$ python -q
>>> import numpy as np
>>> from numpy import linalg as LA
>>> np.set_printoptions(precision=2, suppress=True, linewidth=140, floatmode="fixed")
>>> def rd(a):
...     return np.round(a, 2) + 0
... 
>>> cent = 3 * np.array([[1.4, -1.4, -0.2, 0.9], [0.4, 0.0, 0.4, -1.4], [0.6, 0.8, -1.0, 0.4]])
>>> rng = np.random.default_rng(555)
>>> labels = rng.integers(0, 3, 34)
>>> X = cent[labels] + rng.normal(size=(34, 4))
>>> rd(X)
array([[ 1.54,  0.57,  0.60, -2.04],
       [ 4.16, -5.64, -1.44,  3.92],
       [ 2.28,  3.54, -3.27, -0.65],
       [ 4.19, -3.55, -1.74,  2.65],
       [ 1.15,  2.25, -3.70,  0.25],
       [ 3.45, -6.64, -1.58,  3.10],
       [ 4.90, -4.80,  0.08,  1.12],
       [ 1.59,  2.52, -2.79,  2.65],
       [ 4.88, -3.40,  0.35,  3.14],
       [ 4.15, -4.04, -0.50,  2.88],
       [ 0.53,  2.77, -3.45, -0.57],
       [ 1.90,  2.51, -1.56,  0.04],
       [ 1.22, -1.38,  1.42, -5.22],
       [ 5.65, -5.79, -1.36,  2.09],
       [ 0.10, -1.57,  0.24, -4.39],
       [-0.04,  3.27, -2.96,  0.86],
       [ 0.60,  1.95, -2.15,  0.88],
       [ 0.73,  2.23, -0.08,  1.88],
       [ 5.01, -4.63, -0.69,  1.89],
       [ 1.35, -0.74,  0.52, -3.78],
       [ 3.19,  2.46, -2.09,  0.65],
       [ 5.35, -3.91,  0.85,  2.02],
       [ 2.36,  2.06, -3.49,  1.24],
       [ 3.93, -4.00, -0.47,  2.82],
       [ 4.20, -6.17, -0.66,  2.83],
       [ 4.02, -2.95,  0.64,  3.50],
       [ 0.84,  0.52,  1.75, -4.45],
       [ 1.92,  2.67, -2.88,  0.78],
       [ 1.64,  2.70, -2.54,  1.72],
       [ 5.34, -5.79, -2.00,  2.52],
       [ 4.03, -3.35, -1.01,  4.80],
       [ 0.33, -0.93,  3.46, -4.16],
       [ 3.00, -4.80,  0.37,  5.05],
       [ 1.18,  2.20, -1.68,  1.00]])
>>> dist = LA.norm(X[:, None] - X[None], axis=-1)
>>> rd(dist[:5, :5])
array([[ 0.00,  9.22,  5.14,  7.18,  5.17],
       [ 9.22,  0.00, 10.59,  2.46,  9.48],
       [ 5.14, 10.59,  0.00,  8.20,  1.99],
       [ 7.18,  2.46,  8.20,  0.00,  7.25],
       [ 5.17,  9.48,  1.99,  7.25,  0.00]])
>>> np.flatnonzero(dist[31] < dist.mean() / 2)
array([12, 26, 31])
>>> np.unravel_index(dist.round(6).argmax(), dist.shape)
(np.int64(1), np.int64(26))
>>> M2 = np.array([[2, 0], [1, 0], [1, 2], [0, 0]])
>>> rd(np.einsum("ij->j", X))
array([ 90.66, -39.86, -33.81,  31.02])
>>> LA.matrix_rank(X @ M2)
np.int64(2)
>>> np.vstack([X, M2.T]).shape
(36, 4)
>>> LA.matrix_rank(np.vstack([X, M2.T]))
np.int64(4)
>>> arr = np.load("arr.npy")
>>> rd(arr)
array([[-0.91, -1.24, -1.72,  0.33, -2.28, -2.18,  0.86, -1.53,  0.23,  1.99,  1.58],
       [ 0.83,  2.06, -1.98, -1.23,  1.41,  2.33, -0.62, -2.03, -0.54, -0.66, -1.40],
       [-0.10,  0.69, -3.34, -0.79, -0.85,  0.06,  0.24, -3.21, -0.27,  1.24,  0.21],
       [-1.03, -2.06,  0.58,  1.03, -2.10, -2.70,  0.86,  0.71,  0.49,  1.43,  1.76],
       [-0.25, -1.32,  3.23,  1.07,  0.06, -0.97,  0.07,  3.16,  0.41, -0.65,  0.40],
       [ 1.05,  1.92,  0.09, -0.88,  2.26,  2.69, -0.90, -0.06, -0.44, -1.68, -1.80],
       [ 0.57,  1.79, -2.76, -1.22,  0.71,  1.74, -0.37, -2.75, -0.50, -0.01, -0.95],
       [ 1.00,  2.10, -0.88, -1.09,  1.99,  2.67, -0.82, -0.99, -0.51, -1.29, -1.71],
       [-0.97, -1.43, -1.37,  0.47, -2.33, -2.35,  0.89, -1.19,  0.29,  1.97,  1.67],
       [ 1.04,  2.03, -0.37, -0.99,  2.16,  2.71, -0.87, -0.50, -0.48, -1.51, -1.78],
       [ 0.86,  1.07,  2.00, -0.21,  2.21,  2.01, -0.82,  1.81, -0.18, -1.99, -1.49],
       [ 0.03, -0.83,  3.35,  0.86,  0.69, -0.25, -0.17,  3.23,  0.30, -1.13, -0.09],
       [-1.00, -1.56, -1.11,  0.56, -2.35, -2.46,  0.90, -0.93,  0.32,  1.93,  1.72],
       [-0.39, -1.53,  3.07,  1.14, -0.26, -1.30,  0.20,  3.03,  0.45, -0.39,  0.63],
       [-0.02,  0.85, -3.35, -0.87, -0.67,  0.28,  0.16, -3.23, -0.30,  1.11,  0.07],
       [-1.00, -1.56, -1.12,  0.56, -2.35, -2.45,  0.90, -0.94,  0.32,  1.93,  1.72],
       [-0.80, -2.04,  2.10,  1.24, -1.32, -2.26,  0.59,  2.15,  0.54,  0.57,  1.35],
       [ 0.57,  1.79, -2.76, -1.22,  0.71,  1.74, -0.37, -2.75, -0.50, -0.01, -0.95],
       [-1.04, -2.01,  0.28,  0.97, -2.18, -2.71,  0.88,  0.42,  0.47,  1.55,  1.78],
       [ 0.10, -0.69,  3.34,  0.79,  0.85, -0.06, -0.24,  3.21,  0.27, -1.25, -0.22],
       [-0.93, -1.28, -1.65,  0.36, -2.29, -2.22,  0.87, -1.46,  0.24,  1.99,  1.61],
       [ 0.96,  1.42,  1.40, -0.46,  2.33,  2.34, -0.89,  1.22, -0.28, -1.97, -1.67],
       [-0.34,  0.21, -3.19, -0.55, -1.32, -0.56,  0.43, -3.04, -0.15,  1.57,  0.62],
       [ 0.49,  1.68, -2.92, -1.19,  0.50,  1.54, -0.29, -2.89, -0.48,  0.18, -0.80],
       [ 0.34,  1.45, -3.14, -1.12,  0.13,  1.17, -0.15, -3.09, -0.44,  0.49, -0.54],
       [ 0.94,  1.33,  1.57, -0.39,  2.30,  2.26, -0.87,  1.38, -0.26, -1.98, -1.63],
       [-0.20, -1.24,  3.26,  1.04,  0.17, -0.85,  0.03,  3.19,  0.39, -0.74,  0.32],
       [ 0.57,  1.79, -2.75, -1.22,  0.72,  1.75, -0.37, -2.74, -0.50, -0.01, -0.95],
       [ 0.40, -0.08,  3.12,  0.48,  1.44,  0.72, -0.48,  2.96,  0.12, -1.64, -0.72],
       [-0.23, -1.29,  3.24,  1.06,  0.10, -0.92,  0.06,  3.17,  0.40, -0.68,  0.37],
       [-0.24, -1.30,  3.24,  1.06,  0.09, -0.93,  0.06,  3.16,  0.40, -0.67,  0.37],
       [-0.64, -0.48, -2.70, -0.16, -1.88, -1.38,  0.67, -2.52,  0.02,  1.88,  1.13],
       [-0.84, -2.07,  1.92,  1.23, -1.45, -2.36,  0.64,  1.98,  0.54,  0.70,  1.42],
       [-0.02, -0.91,  3.34,  0.90,  0.59, -0.37, -0.13,  3.24,  0.32, -1.06, -0.01],
       [ 0.92,  2.11, -1.55, -1.20,  1.67,  2.51, -0.72, -1.63, -0.54, -0.94, -1.55],
       [ 0.90,  1.18,  1.82, -0.29,  2.26,  2.12, -0.85,  1.63, -0.21, -2.00, -1.55],
       [ 0.87,  1.11,  1.94, -0.23,  2.23,  2.05, -0.83,  1.75, -0.19, -2.00, -1.51],
       [ 1.05,  1.96, -0.05, -0.91,  2.24,  2.70, -0.90, -0.20, -0.45, -1.63, -1.80],
       [-0.93, -2.11,  1.50,  1.19, -1.70, -2.53,  0.73,  1.58,  0.54,  0.97,  1.57],
       [ 0.23,  1.29, -3.24, -1.05, -0.11,  0.92, -0.06, -3.17, -0.40,  0.69, -0.36]])
>>> U, sigma, VT = LA.svd(arr)
>>> vecs = VT[:(sigma > 1e-8).sum()]
>>> x0 = arr[7] + -3 * arr[20] + rng.integers(2) * np.eye(11)[1]
>>> rd(x0)
array([ 3.78,  6.95,  4.07, -2.17,  8.86,  9.32, -3.42,  3.39, -1.24, -7.26, -6.53])
>>> rd(np.diag(vecs.T @ vecs))
array([0.04, 0.18, 0.45, 0.06, 0.22, 0.29, 0.03, 0.42, 0.01, 0.16, 0.13])
